$ python3 -q
>>> import numpy as np
>>> from numpy import linalg as LA
>>> np.set_printoptions(precision=3, suppress=True, linewidth=160)
>>> M = np.load("block1.npy")
>>> M
array([[ 0,  1,  0,  1,  2],
       [ 0,  0,  3, -1, -2],
       [ 0,  0,  0,  1, -2],
       [ 0,  0,  0,  0,  1],
       [ 0,  0,  0,  0,  0]])
>>> LA.cond(M) > 100
np.True_
>>> np.argsort(-LA.norm(M, axis=0).round(6), kind="stable")[:3]
array([4, 2, 3])
>>> LA.matrix_rank(M, rtol=0.1)
np.int64(3)
>>> [round(float(x), 3) for x in LA.svd(M, compute_uv=False)[:3]]
[4.274, 2.316, 1.525]
>>> r = LA.matrix_rank(M)
>>> r
np.int64(4)
>>> N = LA.svd(M)[2][r:].T
>>> np.allclose(M @ N, 0)
True
>>> [int(LA.matrix_rank(np.delete(M, i, axis=0))) for i in range(5)]
[3, 3, 3, 3, 4]
>>> N[:, 0] / N[np.abs(N[:, 0]).round(6).argmax(), 0]
array([ 1., -0., -0., -0., -0.])
>>> [int(LA.matrix_rank(M[:, :j + 1])) for j in range(5)]
[0, 1, 2, 3, 4]
>>> N.shape
(5, 1)
>>> np.round(LA.det(M.T), 3)
np.float64(0.0)
>>> np.poly(M)
array([1., 0., 0., 0., 0., 0.])
>>> np.kron(np.eye(2, dtype=int), M)
array([[ 0,  1,  0,  1,  2,  0,  0,  0,  0,  0],
       [ 0,  0,  3, -1, -2,  0,  0,  0,  0,  0],
       [ 0,  0,  0,  1, -2,  0,  0,  0,  0,  0],
       [ 0,  0,  0,  0,  1,  0,  0,  0,  0,  0],
       [ 0,  0,  0,  0,  0,  0,  0,  0,  0,  0],
       [ 0,  0,  0,  0,  0,  0,  1,  0,  1,  2],
       [ 0,  0,  0,  0,  0,  0,  0,  3, -1, -2],
       [ 0,  0,  0,  0,  0,  0,  0,  0,  1, -2],
       [ 0,  0,  0,  0,  0,  0,  0,  0,  0,  1],
       [ 0,  0,  0,  0,  0,  0,  0,  0,  0,  0]])
>>> round(float(LA.det(M[::-1])), 3)
0.0
>>> round(LA.eigvals(M).sum().real, 3)
np.float64(0.0)
>>> proj = np.triu(np.array([[-7, 3, 9, 7, 7],
...     [9, 0, -8, -5, -8],
...     [3, 1, -5, 9, 5],
...     [3, 7, -6, 8, 5],
...     [-9, -2, 5, -2, 2]]), 1) + np.eye(5)
>>> out = proj @ M @ LA.inv(proj)
>>> np.poly(out)
array([1., 0., 0., 0., 0., 0.])
>>> proj @ M - M @ proj
array([[  0.,   0.,  17.,  11., -14.],
       [  0.,   0.,   0., -35.,   1.],
       [  0.,   0.,   0.,   0.,   4.],
       [  0.,   0.,   0.,   0.,   0.],
       [  0.,   0.,   0.,   0.,   0.]])
>>> np.trace(out), np.trace(M)
(np.float64(0.0), np.int64(0))
>>> basis = np.array([[5, 1, 0, 3, 9, 4, 3, 4, 2, 2, 7], [4, 1, 5, 7, 2, 3, 9, 1, 2, 4, 6]])
>>> X = np.repeat(basis, 39 // 2, axis=0)
>>> rng = np.random.default_rng(194210)
>>> X = X + 0.02 * rng.normal(size=X.shape)
>>> X
array([[ 4.999,  0.991, -0.043,  2.989,  9.009,  4.026,  3.008,  3.99 ,  1.989,  1.995,  6.985],
       [ 5.02 ,  1.012, -0.009,  3.004,  8.984,  3.993,  3.005,  3.959,  2.048,  2.011,  7.006],
       [ 5.007,  0.98 , -0.009,  2.998,  8.997,  4.007,  3.039,  4.004,  1.965,  2.015,  6.988],
       [ 4.988,  1.011,  0.03 ,  2.999,  8.968,  4.023,  2.984,  3.995,  1.981,  1.97 ,  7.013],
       [ 5.021,  1.033,  0.057,  3.016,  8.99 ,  4.014,  3.005,  3.986,  2.01 ,  1.988,  6.968],
       [ 4.991,  0.985,  0.007,  3.   ,  8.97 ,  4.008,  2.995,  4.02 ,  2.011,  2.03 ,  7.004],
       [ 5.041,  0.997,  0.013,  2.988,  9.003,  3.997,  2.981,  4.032,  1.998,  1.989,  6.994],
       [ 4.971,  0.97 ,  0.014,  3.036,  9.02 ,  4.03 ,  3.012,  4.007,  2.011,  2.007,  7.018],
       [ 4.998,  1.003,  0.014,  2.976,  9.003,  4.001,  3.014,  3.959,  1.956,  1.986,  6.968],
       [ 4.979,  1.01 , -0.016,  3.008,  8.964,  3.989,  3.034,  4.012,  2.006,  1.983,  6.984],
       [ 5.008,  0.98 , -0.002,  3.004,  8.972,  3.999,  2.989,  4.021,  1.983,  2.029,  6.976],
       [ 5.034,  1.031, -0.006,  2.991,  8.966,  3.975,  2.982,  3.989,  2.006,  1.979,  6.995],
       [ 5.015,  0.98 ,  0.033,  3.005,  9.04 ,  4.047,  3.027,  3.979,  2.003,  1.967,  7.016],
       [ 5.005,  1.015, -0.003,  2.97 ,  9.038,  3.986,  3.016,  3.961,  2.   ,  1.999,  7.011],
       [ 4.999,  1.014, -0.003,  3.028,  9.003,  4.035,  2.977,  4.016,  2.018,  1.98 ,  7.006],
       [ 4.976,  0.998,  0.007,  2.988,  9.003,  3.985,  3.026,  3.99 ,  1.98 ,  1.989,  6.983],
       [ 4.988,  0.97 , -0.008,  3.046,  9.031,  3.994,  2.995,  3.984,  2.015,  2.022,  6.988],
       [ 4.986,  1.007,  0.009,  2.984,  8.97 ,  4.022,  2.983,  3.983,  2.013,  1.994,  7.014],
       [ 5.008,  1.002, -0.025,  2.985,  9.018,  3.998,  2.989,  4.016,  1.998,  2.021,  7.008],
       [ 4.008,  1.008,  5.021,  6.972,  2.004,  3.015,  8.992,  1.017,  1.983,  3.972,  5.989],
       [ 3.995,  0.964,  4.989,  6.992,  2.017,  2.997,  8.981,  1.018,  1.993,  4.023,  6.029],
       [ 3.993,  1.032,  4.998,  6.995,  2.004,  3.016,  8.989,  1.024,  1.994,  3.984,  6.015],
       [ 4.016,  1.009,  5.034,  7.023,  2.003,  3.023,  9.062,  1.013,  1.985,  4.042,  6.005],
       [ 4.006,  0.994,  4.975,  7.016,  2.005,  2.973,  8.981,  1.008,  1.989,  3.953,  6.   ],
       [ 3.984,  0.986,  5.056,  7.01 ,  1.979,  2.998,  9.027,  1.011,  1.99 ,  4.029,  5.992],
       [ 3.991,  1.024,  4.993,  6.963,  1.988,  2.996,  9.004,  0.997,  2.003,  3.968,  6.021],
       [ 4.038,  1.016,  5.013,  7.017,  1.977,  3.03 ,  8.979,  0.974,  2.01 ,  4.029,  5.957],
       [ 4.019,  1.022,  4.984,  7.022,  1.988,  2.988,  9.   ,  0.987,  2.025,  3.974,  6.004],
       [ 4.015,  0.999,  5.033,  6.973,  1.974,  3.02 ,  8.993,  0.985,  2.001,  3.986,  6.016],
       [ 4.003,  1.006,  5.005,  7.022,  2.038,  2.963,  8.974,  0.997,  1.992,  4.006,  6.004],
       [ 3.999,  1.035,  5.047,  7.004,  2.002,  2.991,  8.985,  0.959,  1.995,  3.988,  5.995],
       [ 3.997,  1.018,  5.001,  7.001,  2.023,  2.967,  8.984,  0.995,  2.01 ,  3.987,  5.973],
       [ 4.017,  0.997,  4.987,  7.018,  2.023,  3.043,  9.021,  0.994,  2.005,  4.01 ,  5.997],
       [ 4.015,  0.976,  4.978,  7.005,  2.   ,  2.987,  8.984,  0.99 ,  2.01 ,  3.989,  6.012],
       [ 3.996,  0.998,  4.985,  6.991,  1.965,  2.986,  9.012,  1.019,  2.045,  4.026,  6.009],
       [ 4.   ,  1.024,  4.97 ,  7.016,  1.986,  3.001,  8.999,  1.023,  2.013,  4.   ,  6.012],
       [ 3.999,  1.054,  5.017,  7.007,  2.024,  2.981,  9.014,  0.997,  1.99 ,  4.017,  6.014],
       [ 4.02 ,  1.018,  5.01 ,  7.026,  1.996,  3.   ,  8.989,  1.007,  2.016,  4.031,  6.023]])
>>> [round(float(x), 3) for x in LA.svd(X, compute_uv=False)[:3]]
[85.617, 36.555, 0.16]
>>> LA.matrix_rank(X, rtol=0.1)
np.int64(2)
>>> round(float(LA.norm(X, 2) / LA.norm(X)), 3)
0.92
>>> Ac = X - X.mean(axis=0)
>>> Uu, sig, vt = LA.svd(Ac, full_matrices=False)
>>> round(float((sig ** 2).sum() ** 2 / (sig ** 4).sum()), 3)
1.0
>>> np.abs(vt[0]).argmax()
np.int64(4)
>>> np.round(sig ** 2 / (sig ** 2).sum(), 3) + 0
array([1., 0., 0., 0., 0., 0., 0., 0., 0., 0., 0.])
>>> np.round(vt[0] * np.sign(vt[0, np.abs(vt[0]).argmax()]), 3) + 0
array([ 0.084, -0.001, -0.42 , -0.336,  0.587,  0.085, -0.503,  0.251,  0.   , -0.168,  0.083])
>>> np.searchsorted(np.cumsum(sig ** 2) / (sig ** 2).sum(), 0.9) + 1
np.int64(1)
>>> (np.sign(Uu[:, 0]) == np.sign(Uu[0, 0])).astype(int)
array([1, 1, 1, 1, 1, 1, 1, 1, 1, 1, 1, 1, 1, 1, 1, 1, 1, 1, 1, 0, 0, 0, 0, 0, 0, 0, 0, 0, 0, 0, 0, 0, 0, 0, 0, 0, 0, 0])
